$ python3 -q
>>> import numpy as np
>>> from numpy import linalg as LA
>>> np.set_printoptions(suppress=True, linewidth=200)
>>> rnd = lambda a: np.round(a, 2) + 0
>>> data = np.load("run4.npy")
>>> print(data)
[[ 0  0  0 19  0 19  5  0 41  0  0  0]
 [19  0  0  8 24  4  0 22  7  0  2  0]
 [ 0  0  5  0  0  6 29  8  0  0 14 10]
 [ 0  0 33  0  0  4 53 22  0 10 24 32]
 [ 0 16  0  0  0  6 29  0  9  0  4 12]
 [ 0 48 83  0  0  0 41 23  0 39 20 82]
 [ 0 36 19 19  0  0  0  0  8 14  0 31]
 [ 0  0  7  0  0 27 81  1  0  0 31 13]
 [10  0  0 18  6  0  0  2 15  0  0  0]
 [37  0  0 27 54  0  0 44 15  0  0  0]
 [ 0  0 16  0  8  3 29 24  0  3 16 15]
 [22  8  0 56  7  0  0  0 52  0  0  0]
 [41  4 49  3 87  0  0 91  0 24  1 25]
 [ 0  0  0 18  0  1  0  0 27  0  0  0]
 [27  0  3  0 52  6  5 58  0  0 12  0]
 [ 0 36 15  3  0  0  0  0  0 10  0 35]
 [14  0  0 39  0 24  0  0 57  0  0  0]
 [32  8  0 56 29  0  0  7 46  0  0  0]
 [ 0  8  1  0  0  2 29  0  0  0 10 18]
 [ 3 32 80  0 39  0  9 63  0 38 14 65]
 [ 0  8 13  0  0  0 21  0  0  4 10 22]
 [ 0 56 93  0  0  0 33 29  0 45 18 90]
 [ 5  0  0 12  0 26  5  0 27  0  2  0]
 [31  0  0 56  2 24  0  0 73  0  0  0]
 [ 0 36  0 11  0  0  0  0 16  0  0 25]
 [21  0  0 52  0 30  0  0 74  0  0  0]
 [ 0  8 15  0  0  5 49  0  0  3 18 28]
 [ 0 28  0  5  0  0  5  0 13  0  0 20]
 [ 0  0  0 18  0 24  1  0 36  0  0  0]
 [ 0 60 52  0  0  0  1  0  0 29  1 68]]
>>> G = np.cov(data, rowvar=False)
>>> print(rnd(np.corrcoef(data[:, 7], data[:, 1])[0, 1]))
0.0
>>> print(np.median(data, axis=0))
[ 0.   2.   0.5  4.   0.   1.5  3.   0.   7.5  0.   1.  12.5]
>>> print(rnd(np.polyfit(data[:, 7], data[:, 1], 1)))
[ 0.   13.05]
>>> print(rnd(data.std(axis=0)))
[13.03 18.44 26.86 18.75 20.91 10.15 20.42 22.66 22.73 13.21  8.77 25.25]
>>> print(np.argwhere(np.triu(np.abs(np.corrcoef(data.T)) > 0.8, 1)))
[[ 1 11]
 [ 2  9]
 [ 2 11]
 [ 3  8]
 [ 4  7]
 [ 6 10]
 [ 9 11]]
>>> print(G.shape)
(12, 12)
